$ ipython --no-banner

In [1]: import numpy as np

In [2]: from numpy import linalg as LA

In [3]: np.set_printoptions(precision=2, suppress=True, linewidth=160, floatmode="fixed")

In [4]: E = np.loadtxt("m.csv", delimiter=",")

In [5]: print(E)
[[1.00 0.00 0.00 0.00 0.00 0.00 0.00 0.00]
 [0.00 0.00 0.00 1.00 0.00 0.00 0.00 0.00]
 [0.00 1.00 0.00 0.00 0.00 0.00 0.00 0.00]
 [0.00 0.00 0.00 0.00 0.00 0.00 0.00 1.00]
 [0.00 0.00 0.00 0.00 0.00 1.00 0.00 0.00]
 [0.00 0.00 0.00 0.00 0.00 0.00 1.00 0.00]
 [0.00 0.00 1.00 0.00 0.00 0.00 0.00 0.00]
 [0.00 0.00 0.00 0.00 1.00 0.00 0.00 0.00]]

In [6]: x = np.array([0, -1, -1, -3, 2, 0, -3, -3])

In [7]: y = E @ x

In [8]: print(y)
[ 0.00 -3.00 -1.00 -3.00  0.00 -3.00 -1.00  2.00]

In [9]: print(LA.solve(E, y + E[:, 0]))
[ 1.00 -1.00 -1.00 -3.00  2.00  0.00 -3.00 -3.00]

In [10]: data = np.array([[0.3, 0.0, 1.6, -0.3, -0.8, 0.5, 0.4, 0.9, -0.5, -0.6],
    ...:     [-0.7, 0.4, -0.5, -0.2, -1.4, 0.5, -2.4, -0.6, -0.3, -1.3],
    ...:     [-0.9, 2.8, -0.3, 0.6, 1.0, -0.4, -1.7, 0.0, -1.1, 1.9]])

In [11]: f, v = data[1], data[0]

In [12]: print(round(float(f @ f), 2))
11.05

In [13]: p = (f @ v) / (f @ f) * f

In [14]: print(round(float(LA.norm(f + v) ** 2 + LA.norm(f - v) ** 2), 2))
32.52

In [15]: print(LA.matrix_rank(np.outer(f, v)))
1

In [16]: print(v - p)
[ 0.29  0.01  1.59 -0.30 -0.82  0.51  0.37  0.89 -0.50 -0.62]

In [17]: print(LA.matrix_power(E, 2))
[[1.00 0.00 0.00 0.00 0.00 0.00 0.00 0.00]
 [0.00 0.00 0.00 0.00 0.00 0.00 0.00 1.00]
 [0.00 0.00 0.00 1.00 0.00 0.00 0.00 0.00]
 [0.00 0.00 0.00 0.00 1.00 0.00 0.00 0.00]
 [0.00 0.00 0.00 0.00 0.00 0.00 1.00 0.00]
 [0.00 0.00 1.00 0.00 0.00 0.00 0.00 0.00]
 [0.00 1.00 0.00 0.00 0.00 0.00 0.00 0.00]
 [0.00 0.00 0.00 0.00 0.00 1.00 0.00 0.00]]

In [18]: print(np.sort(np.abs(LA.eigvals(E)))[::-1])
[1.00 1.00 1.00 1.00 1.00 1.00 1.00 1.00]

In [19]: print(E @ np.ones(8))
[1.00 1.00 1.00 1.00 1.00 1.00 1.00 1.00]

In [20]: p = np.eye(8)[0]

In [21]: for _ in range(3):
    ...:     p = p @ E
    ...:     print(p.round(2))
    ...: 
[1.00 0.00 0.00 0.00 0.00 0.00 0.00 0.00]
[1.00 0.00 0.00 0.00 0.00 0.00 0.00 0.00]
[1.00 0.00 0.00 0.00 0.00 0.00 0.00 0.00]
